$ python3 -q
>>> import numpy as np
>>> np.set_printoptions(precision=1, suppress=True, linewidth=160, floatmode="fixed")
>>> def tidy(a):
...     return np.round(a, 1) + 0
... 
>>> mat = np.array([[2, 2, 2], [2, 4, 4], [2, 4, 6]])
>>> mat
array([[2, 2, 2],
       [2, 4, 4],
       [2, 4, 6]])
>>> ev, vecs = np.linalg.eigh(mat)
>>> x = np.array([1, 6, 4])
>>> (np.sign(vecs[:, -1].round(6)) == np.sign(vecs[0, -1].round(6))).astype(int)
array([1, 1, 1])
>>> tidy(np.linalg.eigvalsh(mat[1:, 1:]))
array([0.9, 9.1])
>>> tidy(vecs * np.sqrt(ev) @ vecs.T)
array([[1.2, 0.5, 0.4],
       [0.5, 1.7, 1.0],
       [0.4, 1.0, 2.2]])
>>> x @ mat @ x
np.int64(474)
>>> A2 = np.array([[0], [1], [1], [1], [0], [1], [-2]])
>>> Z = np.array([[1, 1, 1, -2, 2, 0, -1]])
>>> W0 = A2 @ Z
>>> W0
array([[ 0,  0,  0,  0,  0,  0,  0],
       [ 1,  1,  1, -2,  2,  0, -1],
       [ 1,  1,  1, -2,  2,  0, -1],
       [ 1,  1,  1, -2,  2,  0, -1],
       [ 0,  0,  0,  0,  0,  0,  0],
       [ 1,  1,  1, -2,  2,  0, -1],
       [-2, -2, -2,  4, -4,  0,  2]])
>>> tidy(np.trace(np.linalg.pinv(W0) @ W0))
np.float64(1.0)
>>> np.unique(W0.round(6), axis=0).shape
(3, 7)
>>> np.linalg.lstsq(W0[:-1].T, W0[-1])[2]
np.int32(1)
>>> np.allclose(W0[:-1].T @ np.linalg.lstsq(W0[:-1].T, W0[-1])[0], W0[-1])
True
>>> U, s, Vh = np.linalg.svd(W0)
>>> vecs = Vh[:(s > 1e-8).sum()]
>>> rng = np.random.default_rng(20676)
>>> x = W0[6] + 4 * W0[2] + rng.integers(2) * np.eye(7)[2]
>>> x
array([ 2.0,  2.0,  2.0, -4.0,  4.0,  0.0, -2.0])
>>> np.linalg.matrix_rank(np.vstack([W0, x]))
np.int64(1)
>>> np.allclose(vecs.T @ vecs @ x, x)
True
>>> tidy(vecs.T @ vecs)
array([[ 0.1,  0.1,  0.1, -0.2,  0.2,  0.0, -0.1],
       [ 0.1,  0.1,  0.1, -0.2,  0.2,  0.0, -0.1],
       [ 0.1,  0.1,  0.1, -0.2,  0.2,  0.0, -0.1],
       [-0.2, -0.2, -0.2,  0.3, -0.3,  0.0,  0.2],
       [ 0.2,  0.2,  0.2, -0.3,  0.3,  0.0, -0.2],
       [ 0.0,  0.0,  0.0,  0.0,  0.0,  0.0,  0.0],
       [-0.1, -0.1, -0.1,  0.2, -0.2,  0.0,  0.1]])
